$ python -q
>>> import numpy as np
>>> from numpy import linalg as LA
>>> np.set_printoptions(precision=2, suppress=True, linewidth=120, floatmode="fixed")
>>> def rd(a):
...     return np.round(a, 2) + 0
... 
>>> arr = np.array([[-4.0, -4.0, -2.0, 1.0],
...     [6.0, 9.0, 6.0, 0.0],
...     [-8.0, -14.0, -10.0, -1.0],
...     [0.0, 0.0, 0.0, -3.0]])
>>> print(np.allclose(arr[:-1].T @ LA.lstsq(arr[:-1].T, arr[-1])[0], arr[-1]))
False
>>> print(np.unique(arr.round(6), axis=0).shape)
(4, 4)
>>> print(rd(arr @ LA.pinv(arr) @ arr))
[[ -4.00  -4.00  -2.00   1.00]
 [  6.00   9.00   6.00   0.00]
 [ -8.00 -14.00 -10.00  -1.00]
 [  0.00   0.00   0.00  -3.00]]
>>> print(LA.matrix_rank(arr, rtol=0.1))
2
>>> print([round(float(x), 2) for x in LA.svd(arr, compute_uv=False)[:3]])
[23.36, 3.38, 1.67]
>>> P = np.triu(np.array([[-2, -1, 2, 2], [-2, -2, 2, -1], [-1, 0, 2, 0], [-1, 2, 2, -2]]), 1) + np.eye(4)
>>> M2 = P @ arr @ LA.inv(P)
>>> print(np.trace(M2), np.trace(arr))
-8.0 -8.0
>>> print(P @ arr - arr @ P)
[[-22.00 -41.00 -10.00  -4.00]
 [-16.00 -22.00 -50.00  -2.00]
 [  0.00  -8.00  44.00   2.00]
 [  0.00   0.00   0.00   0.00]]
>>> print(LA.matrix_rank(M2))
3
>>> print(np.allclose(arr @ arr.T, arr.T @ arr))
False
>>> print((arr - arr.T) / 2)
[[  0.00  -5.00   3.00   0.50]
 [  5.00   0.00  10.00   0.00]
 [ -3.00 -10.00   0.00  -0.50]
 [ -0.50   0.00   0.50   0.00]]
>>> print(np.allclose(arr, arr.T))
False
>>> print(rd(np.sort(np.abs(LA.eigvals(arr)))))
[0.00 2.00 3.00 3.00]
>>> print((arr + arr.T) / 2)
[[ -4.00   1.00  -5.00   0.50]
 [  1.00   9.00  -4.00   0.00]
 [ -5.00  -4.00 -10.00  -0.50]
 [  0.50   0.00  -0.50  -3.00]]
>>> print(np.trace(arr))
-8.0
>>> print(arr @ arr)
[[  8.00   8.00   4.00  -5.00]
 [-18.00 -27.00 -18.00   0.00]
 [ 28.00  46.00  32.00   5.00]
 [  0.00   0.00   0.00   9.00]]
>>> print(rd(LA.matrix_power(arr, 2)))
[[  8.00   8.00   4.00  -5.00]
 [-18.00 -27.00 -18.00   0.00]
 [ 28.00  46.00  32.00   5.00]
 [  0.00   0.00   0.00   9.00]]
>>> print(rd(LA.det(arr)))
0.0
>>> print(rd(np.abs(LA.eigvals(arr)).max()))
3.0
>>> Uu, s, VT = LA.svd(arr, full_matrices=False)
>>> print(rd(np.sqrt((s ** 2).sum())), rd(LA.norm(arr)))
23.66 23.66
>>> print(rd(Uu.T @ arr @ VT.T))
[[23.36  0.00  0.00  0.00]
 [ 0.00  3.38  0.00  0.00]
 [ 0.00  0.00  1.67  0.00]
 [ 0.00  0.00  0.00  0.00]]
>>> print(rd(np.abs(VT[0])))
[0.46 0.73 0.50 0.02]
>>> print(Uu.shape, s.shape, VT.shape)
(4, 4) (4,) (4, 4)
>>> print(np.abs(Uu[:, 0]).round(6).argmax())
2
>>> print(rd(Uu.T @ Uu))
[[1.00 0.00 0.00 0.00]
 [0.00 1.00 0.00 0.00]
 [0.00 0.00 1.00 0.00]
 [0.00 0.00 0.00 1.00]]
>>> W0 = np.loadtxt("a.csv", delimiter=",")
>>> print(W0)
[[-2.00 -3.00  0.00  0.00]
 [ 1.00  2.00  0.00  0.00]
 [ 0.00  0.00 -2.00 -3.00]
 [ 0.00  0.00  1.00  2.00]]
>>> w, evecs = LA.eig(W0)
>>> print(np.prod(w))
1.0
>>> print(w)
[-1.00  1.00 -1.00  1.00]
>>> M = np.loadtxt("run5.csv", delimiter=",")
>>> print(M)
[[ 0.01  2.21 -2.03]
 [-0.69  1.97  2.15]
 [-0.24  2.96 -0.45]
 [ 0.56  0.14 -2.94]
 [ 0.10  2.92  0.67]
 [-2.13 -1.68  1.29]
 [ 1.09 -2.56 -1.13]
 [ 0.85  2.28  1.75]
 [ 0.36 -1.06  2.78]
 [-2.04  0.76 -2.07]
 [-0.43  2.45 -1.67]
 [-0.85  2.44  1.52]
 [-1.63 -2.39 -0.79]
 [-1.62 -2.48  0.46]
 [-2.38 -1.65 -0.79]
 [-2.55 -0.46 -1.51]
 [ 2.01  1.15  1.91]
 [-0.21 -2.74 -1.21]
 [-1.67  1.42 -2.04]
 [ 2.30  1.89  0.36]
 [-1.25 -1.14  2.48]
 [ 0.76  2.85 -0.54]
 [-1.20 -2.75 -0.11]
 [ 0.67 -2.21 -1.92]
 [ 1.49 -2.45 -0.89]]
>>> def softmax(z):
...     e = np.exp(z - z.max(axis=-1, keepdims=True))
...     return e / e.sum(axis=-1, keepdims=True)
... 
>>> print(rd(softmax(10 * M[12])))
[0.00 0.00 1.00]
>>> print(rd(softmax(M[12])))
[0.26 0.12 0.61]
>>> S = M @ M.T / np.sqrt(3)
>>> print(softmax(S).round(6).argmax(axis=1))
[ 0  1  2  3  4  5  6  7  8  9 10 11 12 13 14 15 16 17 18 19 20 21 22 23 24]
>>> P = M @ LA.solve(M.T @ M, M.T)
>>> print(LA.matrix_rank(np.eye(25) - P))
22
>>> print(rd(np.diag(P)))
[0.12 0.13 0.09 0.15 0.08 0.15 0.13 0.09 0.14 0.16 0.11 0.12 0.09 0.10 0.13 0.16 0.12 0.08 0.15 0.12 0.15 0.09 0.08
 0.12 0.14]
>>> print(rd(P @ M[:, 0]))
[ 0.01 -0.69 -0.24  0.56  0.10 -2.13  1.09  0.85  0.36 -2.04 -0.43 -0.85 -1.63 -1.62 -2.38 -2.55  2.01 -0.21 -1.67
  2.30 -1.25  0.76 -1.20  0.67  1.49]
>>> print(rd(np.trace(P)))
3.0
>>> cen = M - M.mean(axis=0)
>>> evecs = LA.svd(cen)[2][:1]
>>> M2 = cen - cen @ evecs.T @ evecs
>>> print(rd(np.cov(cen @ evecs.T, rowvar=False)))
4.87
>>> print(rd(np.diag(evecs.T @ evecs)))
[0.05 0.91 0.03]
>>> print(rd(M2.std(axis=0)))
[1.25 0.43 1.55]
>>> M2 = np.c_[M[:, :1] @ np.array([[4]]), np.array([1, -1, -3, -1, -3, 3, 1, 3, -3, -1, 1, 2, 1, 3, 0, 0, 2, -2, 2, -1, -3, 2, -1, 2, -1])]
>>> print(M2)
[[  0.04   1.00]
 [ -2.76  -1.00]
 [ -0.96  -3.00]
 [  2.24  -1.00]
 [  0.40  -3.00]
 [ -8.52   3.00]
 [  4.36   1.00]
 [  3.40   3.00]
 [  1.44  -3.00]
 [ -8.16  -1.00]
 [ -1.72   1.00]
 [ -3.40   2.00]
 [ -6.52   1.00]
 [ -6.48   3.00]
 [ -9.52   0.00]
 [-10.20   0.00]
 [  8.04   2.00]
 [ -0.84  -2.00]
 [ -6.68   2.00]
 [  9.20  -1.00]
 [ -5.00  -3.00]
 [  3.04   2.00]
 [ -4.80  -1.00]
 [  2.68   2.00]
 [  5.96  -1.00]]
>>> print(rd(LA.norm(LA.qr(M)[0].T @ M2, axis=0) ** 2 / ((M2 ** 2).sum(axis=0) + 1e-12)))
[1.00 0.01]
>>> print(rd(LA.norm(M2 - M @ LA.lstsq(M, M2)[0], axis=0)))
[0.00 9.78]
>>> print(LA.matrix_rank(np.c_[M, M2]))
4
>>> print(rd(LA.lstsq(M, M2[:, 0])[0]))
[4.00 0.00 0.00]
>>> data = np.loadtxt("arr.csv", delimiter=",")
>>> print(data)
[[ 19.15  29.61 -15.26]
 [  6.76  -1.63  -3.71]
 [ -8.36  24.47  -3.97]
 [-12.74 -22.86  -3.20]
 [  8.75 -15.50  -0.31]
 [  4.45   5.69  -7.25]
 [ -9.52  18.12  -2.58]
 [-18.80  -3.74  20.61]
 [ -6.27   3.70  -6.73]
 [ -8.36  14.72   4.26]
 [ 23.28 -19.78   6.53]
 [ -5.82   8.55  19.39]
 [-15.91 -36.35   3.03]]
>>> P = data @ LA.solve(data.T @ data, data.T)
>>> print(rd(LA.eigvalsh(P)))
[0.00 0.00 0.00 0.00 0.00 0.00 0.00 0.00 0.00 0.00 1.00 1.00 1.00]
>>> print(rd(P @ data[:, 0]))
[ 19.15   6.76  -8.36 -12.74   8.75   4.45  -9.52 -18.80  -6.27  -8.36  23.28  -5.82 -15.91]
>>> print(rd(np.trace(P)))
3.0
>>> print(np.allclose(P @ P, P))
True
>>> m1 = np.load("x.npy")
>>> print(m1)
[[-1.00  0.00  0.00]
 [ 0.00 -1.00 -2.00]
 [ 0.00 -2.00 -1.00]]
>>> t3 = np.stack([m1, -3 * m1, m1[::-1]])
>>> print(t3.sum(axis=0))
[[ 2.00 -2.00 -1.00]
 [ 0.00  1.00  2.00]
 [-1.00  4.00  2.00]]
>>> print(t3.shape)
(3, 3, 3)
>>> print(np.einsum("bij,cij->bc", t3, t3))
[[ 11.00 -33.00   5.00]
 [-33.00  99.00 -15.00]
 [  5.00 -15.00  11.00]]
>>> print(rd(LA.det(t3)))
[  3.00 -81.00  -3.00]
>>> print(LA.matrix_rank(t3.reshape(3, -1)))
2
>>> X = np.load("block11.npy")
>>> print(X)
[[1.00 0.20 0.04 0.01]
 [0.20 1.00 0.20 0.04]
 [0.04 0.20 1.00 0.20]
 [0.01 0.04 0.20 1.00]]
>>> u, r1 = X[2], X[1]
>>> print(rd(u @ u))
1.08
>>> pr = (u @ r1) / (u @ u) * u
>>> print(rd((r1 - pr) @ u))
0.0
>>> print(rd(r1 - pr))
[ 0.18  0.92 -0.18 -0.04]
>>> print(rd(LA.norm(u + r1) ** 2 + LA.norm(u - r1) ** 2))
4.33
>>> print(rd(pr))
[0.02 0.08 0.38 0.08]
>>> print(LA.matrix_rank(np.outer(u, r1)))
1
>>> q, _ = LA.qr(np.array([[1.0, -0.4, 0.7, -0.4],
...     [-1.2, 1.5, 0.6, 0.3],
...     [-0.8, 2.3, 1.5, 0.7],
...     [0.7, -0.3, 0.7, 0.8]]))
>>> feats = q[:, :4]
>>> print(rd(feats))
[[-0.53 -0.48  0.10 -0.69]
 [ 0.64 -0.04  0.68 -0.36]
 [ 0.42 -0.82 -0.34  0.19]
 [-0.37 -0.32  0.64  0.59]]
>>> u = np.array([3, 0, 0, -2])
>>> M2 = feats + np.outer(u, np.eye(4)[1])
>>> print(rd(M2))
[[-0.53  2.52  0.10 -0.69]
 [ 0.64 -0.04  0.68 -0.36]
 [ 0.42 -0.82 -0.34  0.19]
 [-0.37 -2.32  0.64  0.59]]
>>> print(LA.matrix_rank(M2 - feats))
1
>>> x = np.array([5, 8, 2, 3])
>>> rhs = feats @ x
>>> print(rd(rhs))
[-8.37  3.11 -4.52 -1.38]
>>> print(rd(LA.solve(feats, 3 * rhs)))
[15.00 24.00  6.00  9.00]
>>> print(rd(LA.solve(feats, rhs + feats[:, 2])))
[5.00 8.00 3.00 3.00]
>>> print(rd(LA.solve(feats.T, feats[3])))
[0.00 0.00 0.00 1.00]
>>> Uu, s, VT = LA.svd(feats, full_matrices=False)
>>> print(rd(np.sqrt((s ** 2).sum())), rd(LA.norm(feats)))
2.0 2.0
>>> print(rd(np.cumsum(s ** 2) / np.sum(s ** 2)))
[0.25 0.50 0.75 1.00]
>>> P = np.triu(np.array([[5, -4, -5, -5], [-5, -3, 5, 0], [5, -5, -1, 0], [-1, -4, 5, 4]]), 1) + np.eye(4)
>>> M2 = P @ feats @ LA.inv(P)
>>> print(rd(np.poly(M2)))
[ 1.00  0.32  0.00 -0.32 -1.00]
>>> print(rd(np.trace(M2)), rd(np.trace(feats)))
-0.32 -0.32
>>> F = np.load("m.npy")
>>> print(F)
[[150 113 -54  41 106]
 [113 193 -27  10 143]
 [-54 -27 180  42   3]
 [ 41  10  42  42  15]
 [106 143   3  15 163]]
>>> rng = np.random.default_rng(336503)
>>> M2 = F + rng.integers(-2, 3, (5, 4)) @ rng.integers(-2, 3, (4, 5))
>>> print(M2)
[[153 112 -52  39 106]
 [119 195 -27   8 143]
 [-53 -30 178  48  -3]
 [ 36  15  38  43  18]
 [104 137   5  18 159]]
>>> print(np.abs(M2 - F).sum(axis=1))
[ 8 10 18 18 17]
>>> Uu, s, VT = LA.svd(M2, full_matrices=False)
>>> print(rd(np.abs(VT[0])))
[0.53 0.62 0.16 0.07 0.55]
>>> print(rd(s / s[0]))
[1.00 0.46 0.17 0.08 0.01]
>>> print(np.allclose(Uu * s @ VT, M2))
True
>>> print((s > 1e-8).sum())
5
